>>> import numpy as np
>>> np.set_printoptions(suppress=True, linewidth=160)
>>> X = np.array([[-2, 4, 4, 0], [0, -2, 4, 4], [4, 0, -2, 4], [4, 4, 0, -2]])
>>> rng = np.random.default_rng(973)
>>> idx = rng.permutation(4)
>>> B = X[:, idx] * rng.choice([-1, 1], 4)
>>> B
array([[ 0, -4, -2,  4],
       [-4,  2,  0,  4],
       [-4,  0,  4, -2],
       [ 2, -4,  4,  0]])
>>> U, _, vt = np.linalg.svd(X.T @ B)
>>> idx
array([3, 1, 0, 2])
>>> np.round(U @ vt, 3) + 0
array([[ 0.,  0.,  1.,  0.],
       [ 0., -1.,  0.,  0.],
       [ 0.,  0.,  0.,  1.],
       [-1.,  0.,  0.,  0.]])
>>> O, R = np.linalg.qr(B)
>>> print(np.round(np.abs(np.diag(R)), 3))
[6.    5.375 5.441 3.556]
>>> np.round(O.T @ O, 3) + 0
array([[1., 0., 0., 0.],
       [0., 1., 0., 0.],
       [0., 0., 1., 0.],
       [0., 0., 0., 1.]])
>>> np.trace(O @ O.T)
np.float64(4.0)
>>> U, s, vt = np.linalg.svd(X, full_matrices=False)
>>> print(np.round(U.T @ U, 3) + 0)
[[1. 0. 0. 0.]
 [0. 1. 0. 0.]
 [0. 0. 1. 0.]
 [0. 0. 0. 1.]]
>>> s.round(3)
array([7.211, 7.211, 6.   , 2.   ])
>>> np.round(U.T @ X @ vt.T, 3) + 0
array([[7.211, 0.   , 0.   , 0.   ],
       [0.   , 7.211, 0.   , 0.   ],
       [0.   , 0.   , 6.   , 0.   ],
       [0.   , 0.   , 0.   , 2.   ]])
>>> O, R = np.linalg.qr(X)
>>> np.round(np.abs(np.diag(R)), 3)
array([6.   , 5.85 , 4.999, 3.556])
>>> print(R.round(3))
[[ 6.     1.333 -2.667  1.333]
 [ 0.     5.85   1.975 -3.039]
 [ 0.     0.    -4.999 -3.513]
 [ 0.     0.     0.    -3.556]]
>>> np.round(O.T @ O, 3) + 0
array([[1., 0., 0., 0.],
       [0., 1., 0., 0.],
       [0., 0., 1., 0.],
       [0., 0., 0., 1.]])
>>> np.kron(np.eye(2, dtype=int), X)
array([[-2,  4,  4,  0,  0,  0,  0,  0],
       [ 0, -2,  4,  4,  0,  0,  0,  0],
       [ 4,  0, -2,  4,  0,  0,  0,  0],
       [ 4,  4,  0, -2,  0,  0,  0,  0],
       [ 0,  0,  0,  0, -2,  4,  4,  0],
       [ 0,  0,  0,  0,  0, -2,  4,  4],
       [ 0,  0,  0,  0,  4,  0, -2,  4],
       [ 0,  0,  0,  0,  4,  4,  0, -2]])
>>> round(float(np.linalg.det(2 * X)), 3), round(np.linalg.det(X), 3)
(-9984.0, np.float64(-624.0))
>>> np.einsum("ii->", X)
np.int64(-8)
>>> print(np.round(np.linalg.eigvals(X), 3))
[ 6.+0.j -6.+4.j -6.-4.j -2.+0.j]
>>> O, _ = np.linalg.qr(np.array([[-0.6, 1.0, -2.3], [1.7, 0.1, 2.5], [-0.6, -0.9, -2.1]]))
>>> w = np.array([2, 3, 1])
>>> K = O @ np.diag(w) @ O.T
>>> print(K.round(3))
[[ 2.241 -0.229 -0.889]
 [-0.229  1.803 -0.329]
 [-0.889 -0.329  1.956]]
>>> cov = K.T @ K
>>> np.round(np.diag(cov), 3)
array([5.865, 3.412, 4.723])
>>> print(cov.round(3))
[[ 5.865 -0.632 -3.655]
 [-0.632  3.412 -1.035]
 [-3.655 -1.035  4.723]]
>>> print(np.round(np.linalg.eigvalsh(cov)[::-1], 3))
[9. 4. 1.]
>>> np.allclose(cov, cov.T)
True
>>> M = np.load("w.npy")
>>> M
array([[ 0.565, -0.175,  0.134],
       [-3.507,  1.108, -1.156],
       [ 2.884, -0.915,  0.954],
       [-2.364,  0.81 , -0.764],
       [-6.573,  2.149, -2.154],
       [ 3.82 , -1.166,  1.329],
       [ 1.02 , -0.385,  0.317],
       [-2.08 ,  0.706, -0.703],
       [-2.286,  0.761, -0.687],
       [ 3.395, -1.155,  1.064],
       [-0.416,  0.167, -0.174],
       [-2.573,  0.901, -0.821],
       [ 1.513, -0.487,  0.538],
       [ 1.318, -0.559,  0.512],
       [ 2.408, -0.816,  0.862],
       [ 0.388, -0.153,  0.141]])
>>> # column 0 is much longer than the rest
>>> B = np.c_[M[:, :1] @ np.array([[3]]), np.array([1, -1, 0, 1, 3, 1, 0, 0, 2, -3, -3, 3, -2, 0, -3, 3])]
>>> print(B.round(3))
[[  1.695   1.   ]
 [-10.521  -1.   ]
 [  8.652   0.   ]
 [ -7.092   1.   ]
 [-19.719   3.   ]
 [ 11.46    1.   ]
 [  3.06    0.   ]
 [ -6.24    0.   ]
 [ -6.858   2.   ]
 [ 10.185  -3.   ]
 [ -1.248  -3.   ]
 [ -7.719   3.   ]
 [  4.539  -2.   ]
 [  3.954   0.   ]
 [  7.224  -3.   ]
 [  1.164   3.   ]]
>>> np.linalg.matrix_rank(B)
np.int64(2)
